>>> import numpy as np
>>> from numpy import linalg as LA
>>> np.set_printoptions(precision=4, suppress=True, linewidth=120)
>>> r0 = np.array([3, 7, 2]) + 0.5
>>> m1 = np.eye(3) - 2 * np.outer(r0, r0) / (r0 @ r0)
>>> m1
array([[ 0.6722, -0.7023, -0.2341],
       [-0.7023, -0.505 , -0.5017],
       [-0.2341, -0.5017,  0.8328]])
>>> # keeps lengths
>>> x = np.array([1, 3, 1])
>>> [p for p in range(1, 25) if np.allclose(LA.matrix_power(m1, p), np.eye(3))]
[2, 4, 6, 8, 10, 12, 14, 16, 18, 20, 22, 24]
>>> round(float(LA.det(m1)), 4)
-1.0
>>> m1.T @ (m1 @ x)
array([1., 3., 1.])
>>> round(LA.norm(x), 4), round(float(LA.norm(m1 @ x)), 4)
(np.float64(3.3166), 3.3166)
>>> 3 - LA.matrix_rank(m1 - np.eye(3), tol=1e-8)
np.int64(2)
>>> LA.inv(m1)
array([[ 0.6722, -0.7023, -0.2341],
       [-0.7023, -0.505 , -0.5017],
       [-0.2341, -0.5017,  0.8328]])
>>> w, vecs = LA.eigh(m1)
>>> LA.eigvalsh(m1 + 5 * np.eye(3))
array([4., 6., 6.])
>>> print(np.round(vecs.T @ vecs, 4) + 0)
[[1. 0. 0.]
 [0. 1. 0.]
 [0. 0. 1.]]
>>> np.round(w.sum(), 4), round(float(np.trace(m1)), 4)
(np.float64(1.0), 1.0)
>>> w
array([-1.,  1.,  1.])
>>> (w > 1e-8).sum(), (w < -1e-8).sum()
(np.int64(2), np.int64(1))
>>> w, vecs = LA.eigh(m1)
>>> x = np.array([7, 2, 9])
>>> print(round(np.abs(m1).sum(axis=1).max(), 4), round(float(np.abs(w).max()), 4))
1.709 1.0
>>> np.round(vecs * np.abs(w) @ vecs.T, 4) + 0
array([[1., 0., 0.],
       [0., 1., 0.],
       [0., 0., 1.]])
>>> print(np.all(LA.eigvalsh(m1) > 0))
False
>>> [round(float(LA.det(m1[:i, :i])), 2) + 0 for i in range(1, 4)]
[0.67, -0.83, -1.0]
>>> K = np.maximum(np.array([[2, 2],
...     [3, 3],
...     [3, 0],
...     [1, 1],
...     [0, 2],
...     [0, 1],
...     [2, 2],
...     [0, 3],
...     [3, 3],
...     [1, 2],
...     [0, 1],
...     [3, 2],
...     [3, 3],
...     [1, 0],
...     [0, 0],
...     [0, 3],
...     [3, 1],
...     [2, 2],
...     [1, 2]]) @ np.array([[2, 1, 2], [2, 2, 2]]) + np.array([1, 0, 3]), 0)
>>> K
array([[ 9,  6, 11],
       [13,  9, 15],
       [ 7,  3,  9],
       [ 5,  3,  7],
       [ 5,  4,  7],
       [ 3,  2,  5],
       [ 9,  6, 11],
       [ 7,  6,  9],
       [13,  9, 15],
       [ 7,  5,  9],
       [ 3,  2,  5],
       [11,  7, 13],
       [13,  9, 15],
       [ 3,  1,  5],
       [ 1,  0,  3],
       [ 7,  6,  9],
       [ 9,  5, 11],
       [ 9,  6, 11],
       [ 7,  5,  9]])
>>> # row 6 repeats row 0
>>> dist = LA.norm(K[:, None] - K[None], axis=-1)
>>> LA.norm(K, axis=1)
array([15.4272, 21.7945, 11.7898,  9.1104,  9.4868,  6.1644, 15.4272, 12.8841, 21.7945, 12.4499,  6.1644, 18.412 ,
       21.7945,  5.9161,  3.1623, 12.8841, 15.0665, 15.4272, 12.4499])
>>> print(dist.mean(axis=1).argmax())
14
>>> LA.matrix_rank(dist ** 2)
np.int64(4)
>>> print(dist[:5, :5])
[[ 0.      6.4031  4.1231  6.4031  6.    ]
 [ 6.4031  0.     10.3923 12.8062 12.3693]
 [ 4.1231 10.3923  0.      2.8284  3.    ]
 [ 6.4031 12.8062  2.8284  0.      1.    ]
 [ 6.     12.3693  3.      1.      0.    ]]
>>> (dist + 1e9 * np.eye(19)).round(6).argmin(axis=1)
array([ 6,  8,  9,  4,  3, 10,  0, 15,  1, 18,  5,  0,  1,  5, 13,  7,  0,  0,  9])
>>> np.flatnonzero(dist[0] < dist.mean() / 2)
array([ 0,  6,  7,  9, 11, 15, 16, 17, 18])
